% ipython --no-banner

In [1]: import numpy as np

In [2]: import numpy.linalg as la

In [3]: np.set_printoptions(precision=3, suppress=True, linewidth=200)

In [4]: u = np.array([-2, 2, 1, 0, 2]) + 0.5

In [5]: data = np.eye(5) - 2 * np.outer(u, u) / (u @ u)

In [6]: print(data)
[[ 0.739  0.435  0.261  0.087  0.435]
 [ 0.435  0.275 -0.435 -0.145 -0.725]
 [ 0.261 -0.435  0.739 -0.087 -0.435]
 [ 0.087 -0.145 -0.087  0.971 -0.145]
 [ 0.435 -0.725 -0.435 -0.145  0.275]]

In [7]: # keeps lengths

In [8]: print(la.norm(data, axis=0))
[1. 1. 1. 1. 1.]

In [9]: print(np.round(data @ data.T, 3) + 0)
[[1. 0. 0. 0. 0.]
 [0. 1. 0. 0. 0.]
 [0. 0. 1. 0. 0.]
 [0. 0. 0. 1. 0.]
 [0. 0. 0. 0. 1.]]

In [10]: print(la.svd(data, compute_uv=False))
[1. 1. 1. 1. 1.]

In [11]: u = np.array([-4, 4])

In [12]: print(np.cross(data[1, :3], data[4, :3]))
[-0.435  0.    -0.435]

In [13]: print(np.polyval(u, data[1]))
[2.261 2.899 5.739 4.58  6.899]

In [14]: print([round(float(la.det(data[:i, :i])), 2) + 0 for i in range(1, 6)])
[0.74, 0.01, -0.25, -0.28, -1.0]

In [15]: W0 = np.load("out11.npy")

In [16]: print(W0)
[[1 3 4]
 [4 0 0]
 [0 0 0]
 [0 0 0]
 [0 0 0]
 [0 0 0]
 [1 1 0]
 [1 3 4]
 [4 0 0]
 [0 0 0]
 [5 3 4]
 [0 0 0]
 [0 0 0]
 [0 0 0]
 [0 0 0]
 [0 0 0]
 [4 0 0]
 [1 1 0]
 [1 1 0]
 [5 3 4]
 [0 0 0]
 [0 0 0]
 [0 0 0]
 [0 0 0]
 [5 1 0]
 [1 1 0]
 [0 0 0]
 [0 0 0]]

In [17]: # rows 2 and 3 are equal

In [18]: x = np.array([0, 1, 3])

In [19]: a = np.maximum(W0 @ x, 0)

In [20]: print(W0.T @ a)
[189 185 240]

In [21]: x = np.array([9, 4, 4])

In [22]: y = W0 @ x

In [23]: print(y)
[37 36  0  0  0  0 13 37 36  0 73  0  0  0  0  0 36 13 13 73  0  0  0  0 49 13  0  0]

In [24]: print(np.round(la.pinv(W0) @ W0, 3) + 0)
[[1. 0. 0.]
 [0. 1. 0.]
 [0. 0. 1.]]

In [25]: rng = np.random.default_rng(957)

In [26]: y = y + 0.1 * rng.normal(size=28)

In [27]: print(y)
[36.987 35.889  0.022 -0.016 -0.135 -0.026 13.    37.164 35.923  0.035 73.178  0.12   0.067 -0.048  0.019 -0.014 36.201 12.921 12.919 73.034 -0.027 -0.026  0.288  0.001 49.067 13.073  0.102 -0.012]

In [28]: coef, *_ = la.lstsq(W0, y)

In [29]: print(coef.round())
[9. 4. 4.]

In [30]: print(round(la.norm(y - W0 @ coef), 3))
0.493

In [31]: print([round(float(la.norm(la.solve(W0.T @ W0 + lam * np.eye(3), W0.T @ y))), 2) for lam in (0, 1, 10, 100)])
[10.64, 10.58, 10.07, 6.83]

In [32]: mat = np.load("run12.npy")

In [33]: print(mat)
[[  2.872   8.808   0.034   4.787]
 [ -0.627  -1.888  -0.021  -1.075]
 [ -2.183  -6.522  -0.009  -3.761]
 [  6.584  19.86    0.039  10.981]
 [  0.36    1.175   0.019   0.564]
 [  1.521   4.344   0.01    2.45 ]
 [ -5.2   -15.691  -0.001  -8.699]
 [  2.272   7.318   0.029   4.02 ]
 [ -5.38  -15.895  -0.037  -8.888]
 [  0.704   2.128  -0.05    1.162]
 [  3.042   8.945  -0.035   4.981]
 [  3.452  10.117  -0.012   5.666]
 [ -4.915 -14.618   0.002  -8.072]
 [  5.231  15.698   0.07    8.73 ]
 [ -2.13   -6.417   0.027  -3.623]
 [ -0.955  -2.685  -0.061  -1.532]
 [ -0.055  -0.159   0.004  -0.121]]

In [34]: Xs = mat - mat.mean(axis=0)

In [35]: left, sv, Vt = la.svd(Xs, full_matrices=False)

In [36]: print(np.abs(Vt[0]).argmax())
1

In [37]: print(np.round((sv ** 2).sum() ** 2 / (sv ** 4).sum(), 3))
1.0

In [38]: print(np.searchsorted(np.cumsum(sv ** 2) / (sv ** 2).sum(), 0.9) + 1)
1

In [39]: print(np.abs(left[:, 0]).argmax())
3

In [40]: print(np.round(Xs.mean(axis=0), 3) + 0)
[0. 0. 0. 0.]

In [41]: print((np.sign(left[:, 0]) == np.sign(left[0, 0])).astype(int))
[1 0 0 1 1 1 0 1 0 1 1 1 0 1 0 0 0]

In [42]: print(sv)
[50.191  0.244  0.156  0.121]

In [43]: print(la.matrix_rank(Xs))
4

In [44]: print(np.round(sv ** 2 / (sv ** 2).sum(), 3) + 0)
[1. 0. 0. 0.]

In [45]: d = la.norm(mat[:, None] - mat[None], axis=-1)

In [46]: print(d.shape)
(17, 17)

In [47]: print(np.unravel_index(d.round(6).argmax(), d.shape))
(np.int64(3), np.int64(8))

In [48]: print(d[7].round(6).argsort(kind="stable")[:4])
[ 7  0 10  5]

In [49]: print(d[:5, :5])
[[ 0.    12.689 18.266 13.202  9.078]
 [12.689  0.     5.578 25.891  3.612]
 [18.266  5.578  0.    31.467  9.188]
 [13.202 25.891 31.467  0.    22.28 ]
 [ 9.078  3.612  9.188 22.28   0.   ]]

In [50]: print(la.matrix_rank(d ** 2))
6

In [51]: A2 = mat / la.norm(mat, axis=1, keepdims=True)

In [52]: gram = A2 @ A2.T

In [53]: print(np.round(np.degrees(np.arccos(np.clip(gram[15, 4], -1, 1))), 3))
175.724

In [54]: print(la.norm(A2, axis=1))
[1. 1. 1. 1. 1. 1. 1. 1. 1. 1. 1. 1. 1. 1. 1. 1. 1.]

In [55]: print(gram[15])
[-0.999  1.     1.    -1.    -0.997 -1.     1.    -0.999  1.    -0.999 -1.    -1.     1.    -1.     1.     1.     0.991]

In [56]: M = np.load("block2.npy")

In [57]: print(M)
[[-2 -2 -2]
 [ 0  2  1]
 [ 3  2  3]]

In [58]: A2 = la.inv(M)

In [59]: print(round(la.slogdet(M)[0], 3))
-1.0

In [60]: print((np.abs(A2) > 1e-9).astype(int))
[[1 1 1]
 [1 0 1]
 [1 1 1]]

In [61]: print(la.inv(A2))
[[-2. -2. -2.]
 [ 0.  2.  1.]
 [ 3.  2.  3.]]

In [62]: print(round(float(la.det(M) * la.det(A2)), 3))
1.0

In [63]: print(round(float(la.det(M)), 3))
-2.0

In [64]: print((M - M.T) / 2)
[[ 0.  -1.  -2.5]
 [ 1.   0.  -0.5]
 [ 2.5  0.5  0. ]]

In [65]: print(np.sort(np.abs(la.eigvals(M))))
[0.732 1.    2.732]

In [66]: print(la.matrix_power(M, 2))
[[-2 -4 -4]
 [ 3  6  5]
 [ 3  4  5]]

In [67]: print(np.trace(M))
3

In [68]: A2 = np.array([[2, 2], [2, 0]])

In [69]: basis = np.kron(A2, M)

In [70]: print(round(la.norm(basis, 2), 3), round(la.norm(A2, 2) * la.norm(M, 2), 3))
19.538 19.538

In [71]: print(basis)
[[-4 -4 -4 -4 -4 -4]
 [ 0  4  2  0  4  2]
 [ 6  4  6  6  4  6]
 [-4 -4 -4  0  0  0]
 [ 0  4  2  0  0  0]
 [ 6  4  6  0  0  0]]
